$ python -q
>>> import numpy as np
>>> np.set_printoptions(precision=3, suppress=True, linewidth=100, legacy="1.25")
>>> feats = np.load("block11.npy")
>>> feats
array([[2, 0, 0, 0, 3],
       [0, 2, 1, 0, 0],
       [0, 1, 0, 0, 0],
       [0, 0, 0, 1, 0],
       [2, 0, 0, 2, 0]])
>>> # 2 groups of indices that never mix
>>> q, Rm = np.linalg.qr(feats)
>>> round(float(np.trace(q @ q.T)), 3)
5.0
>>> q
array([[-0.707,  0.   ,  0.   ,  0.577, -0.408],
       [-0.   , -0.894, -0.447,  0.   ,  0.   ],
       [-0.   , -0.447,  0.894,  0.   ,  0.   ],
       [-0.   , -0.   , -0.   , -0.577, -0.816],
       [-0.707, -0.   , -0.   , -0.577,  0.408]])
>>> round(abs(Rm[0, 0]), 3), np.round(np.linalg.norm(feats[:, 0]), 3)
(2.828, 2.828)
>>> q.shape, Rm.shape
((5, 5), (5, 5))
>>> Rm
array([[-2.828,  0.   ,  0.   , -1.414, -2.121],
       [ 0.   , -2.236, -0.894,  0.   ,  0.   ],
       [ 0.   ,  0.   , -0.447,  0.   ,  0.   ],
       [ 0.   ,  0.   ,  0.   , -1.732,  1.732],
       [ 0.   ,  0.   ,  0.   ,  0.   , -1.225]])
>>> s = 3 * 0.7 ** np.arange(4)
>>> rng = np.random.default_rng(6532)
>>> arr = rng.normal(size=(23, 4)) * rng.permutation(s)
>>> arr
array([[ 0.306,  0.089,  3.494, -2.522],
       [ 0.143, -0.457, -4.313, -2.574],
       [ 2.889, -0.717,  2.765,  0.801],
       [ 0.762, -1.843, -1.63 , -0.708],
       [ 1.035, -1.013,  0.177, -1.747],
       [-0.806, -1.949,  0.296,  0.843],
       [ 1.098,  0.236,  1.835,  0.655],
       [-0.753,  1.044, -2.225,  0.361],
       [ 0.719, -0.14 ,  1.091, -3.181],
       [-0.171,  0.455, -2.356,  4.754],
       [-2.118, -0.668, -1.526,  0.985],
       [-0.197, -1.128, -4.017, -0.253],
       [ 1.557,  1.014,  0.548,  0.246],
       [ 0.133,  1.061,  0.578, -0.293],
       [ 0.942, -1.169, -0.962,  1.352],
       [ 0.709, -1.076,  1.765, -1.553],
       [ 0.205,  0.815, -2.871,  1.6  ],
       [-0.337, -0.509, -0.366,  0.721],
       [-1.513,  0.097, -0.688,  2.279],
       [-0.825, -0.543, -3.117, -0.453],
       [-0.104, -0.938, -5.22 , -0.624],
       [ 0.396, -1.021, -2.52 ,  0.745],
       [-0.183,  1.826, -1.582, -1.175]])
>>> d = np.linalg.norm(arr[:, None] - arr[None], axis=-1)
>>> np.linalg.matrix_rank(d ** 2)
6
>>> np.flatnonzero(d[17] < d.mean() / 2)
array([ 5, 14, 17])
>>> d[:5, :5]
array([[0.   , 7.828, 4.347, 5.787, 3.654],
       [7.828, 0.   , 8.312, 3.603, 4.685],
       [4.347, 8.312, 0.   , 5.233, 4.088],
       [5.787, 3.603, 5.233, 0.   , 2.26 ],
       [3.654, 4.685, 4.088, 2.26 , 0.   ]])
>>> np.unravel_index(d.round(6).argmax(), d.shape)
(0, 9)
>>> C2 = np.cov(arr, rowvar=False)
>>> np.corrcoef(arr.T)
array([[ 1.   , -0.049,  0.452, -0.211],
       [-0.049,  1.   ,  0.071,  0.099],
       [ 0.452,  0.071,  1.   , -0.168],
       [-0.211,  0.099, -0.168,  1.   ]])
>>> np.polyfit(arr[:, 3], arr[:, 1], 1)
array([ 0.056, -0.285])
>>> round(np.corrcoef(arr[:, 3], arr[:, 1])[0, 1], 3)
0.099
>>> A2 = np.c_[arr[:, :3] @ np.array([[3, 0, 1], [7, 9, 4], [4, 6, 6]]), np.array([2, -2, 0, 0, -1, 3, 2, -2, -3, 1, 0, 2, -2, 3, 3, 3, 0, 3, -1, -1, 1, 2, 1])]
>>> A2
array([[ 15.517,  21.765,  21.627,   2.   ],
       [-20.024, -29.993, -27.564,  -2.   ],
       [ 14.707,  10.133,  16.608,   0.   ],
       [-17.137, -26.371, -16.393,   0.   ],
       [ -3.276,  -8.053,  -1.953,  -1.   ],
       [-14.874, -15.763,  -6.826,   3.   ],
       [ 12.283,  13.131,  13.051,   2.   ],
       [ -3.849,  -3.953,  -9.925,  -2.   ],
       [  5.543,   5.289,   6.706,  -3.   ],
       [ -6.753, -10.042, -12.488,   1.   ],
       [-17.133, -15.166, -13.946,   0.   ],
       [-24.556, -34.257, -28.813,   2.   ],
       [ 13.957,  12.408,   8.897,  -2.   ],
       [ 10.134,  13.012,   7.841,   3.   ],
       [ -9.207, -16.295,  -9.508,   3.   ],
       [  1.652,   0.903,   6.994,   3.   ],
       [ -5.163,  -9.887, -13.759,   0.   ],
       [ -6.039,  -6.78 ,  -4.572,   3.   ],
       [ -6.61 ,  -3.254,  -5.254,  -1.   ],
       [-18.746, -23.592, -21.702,  -1.   ],
       [-27.761, -39.767, -35.18 ,   1.   ],
       [-16.039, -24.307, -18.806,   2.   ],
       [  5.903,   6.941,  -2.372,   1.   ]])
>>> np.round(np.linalg.lstsq(arr, A2[:, 0])[0], 3) + 0
array([3., 7., 4., 0.])
>>> np.linalg.matrix_rank(A2)
4
